% python3 -q
>>> import numpy as np
>>> np.set_printoptions(precision=2, suppress=True, linewidth=200)
>>> def rnd(a):
...     return np.round(a, 2) + 0
... 
>>> J = 5 * np.eye(10) + np.ones((10, 10))
>>> J
array([[6., 1., 1., 1., 1., 1., 1., 1., 1., 1.],
       [1., 6., 1., 1., 1., 1., 1., 1., 1., 1.],
       [1., 1., 6., 1., 1., 1., 1., 1., 1., 1.],
       [1., 1., 1., 6., 1., 1., 1., 1., 1., 1.],
       [1., 1., 1., 1., 6., 1., 1., 1., 1., 1.],
       [1., 1., 1., 1., 1., 6., 1., 1., 1., 1.],
       [1., 1., 1., 1., 1., 1., 6., 1., 1., 1.],
       [1., 1., 1., 1., 1., 1., 1., 6., 1., 1.],
       [1., 1., 1., 1., 1., 1., 1., 1., 6., 1.],
       [1., 1., 1., 1., 1., 1., 1., 1., 1., 6.]])
>>> # symmetric, so the eigenvalues are real
>>> vals, V = np.linalg.eigh(J)
>>> rnd(np.abs(V[:, -1]))
array([0.32, 0.32, 0.32, 0.32, 0.32, 0.32, 0.32, 0.32, 0.32, 0.32])
>>> rnd(np.linalg.eigvalsh(J + 4 * np.eye(10)))
array([ 9.,  9.,  9.,  9.,  9.,  9.,  9.,  9.,  9., 19.])
>>> rnd(V.T @ J @ V)
array([[ 5.,  0.,  0.,  0.,  0.,  0.,  0.,  0.,  0.,  0.],
       [ 0.,  5.,  0.,  0.,  0.,  0.,  0.,  0.,  0.,  0.],
       [ 0.,  0.,  5.,  0.,  0.,  0.,  0.,  0.,  0.,  0.],
       [ 0.,  0.,  0.,  5.,  0.,  0.,  0.,  0.,  0.,  0.],
       [ 0.,  0.,  0.,  0.,  5.,  0.,  0.,  0.,  0.,  0.],
       [ 0.,  0.,  0.,  0.,  0.,  5.,  0.,  0.,  0.,  0.],
       [ 0.,  0.,  0.,  0.,  0.,  0.,  5.,  0.,  0.,  0.],
       [ 0.,  0.,  0.,  0.,  0.,  0.,  0.,  5.,  0.,  0.],
       [ 0.,  0.,  0.,  0.,  0.,  0.,  0.,  0.,  5.,  0.],
       [ 0.,  0.,  0.,  0.,  0.,  0.,  0.,  0.,  0., 15.]])
>>> rnd(np.linalg.svd(J, compute_uv=False))
array([15.,  5.,  5.,  5.,  5.,  5.,  5.,  5.,  5.,  5.])
>>> rnd(V @ np.diag(vals) @ V.T)
array([[6., 1., 1., 1., 1., 1., 1., 1., 1., 1.],
       [1., 6., 1., 1., 1., 1., 1., 1., 1., 1.],
       [1., 1., 6., 1., 1., 1., 1., 1., 1., 1.],
       [1., 1., 1., 6., 1., 1., 1., 1., 1., 1.],
       [1., 1., 1., 1., 6., 1., 1., 1., 1., 1.],
       [1., 1., 1., 1., 1., 6., 1., 1., 1., 1.],
       [1., 1., 1., 1., 1., 1., 6., 1., 1., 1.],
       [1., 1., 1., 1., 1., 1., 1., 6., 1., 1.],
       [1., 1., 1., 1., 1., 1., 1., 1., 6., 1.],
       [1., 1., 1., 1., 1., 1., 1., 1., 1., 6.]])
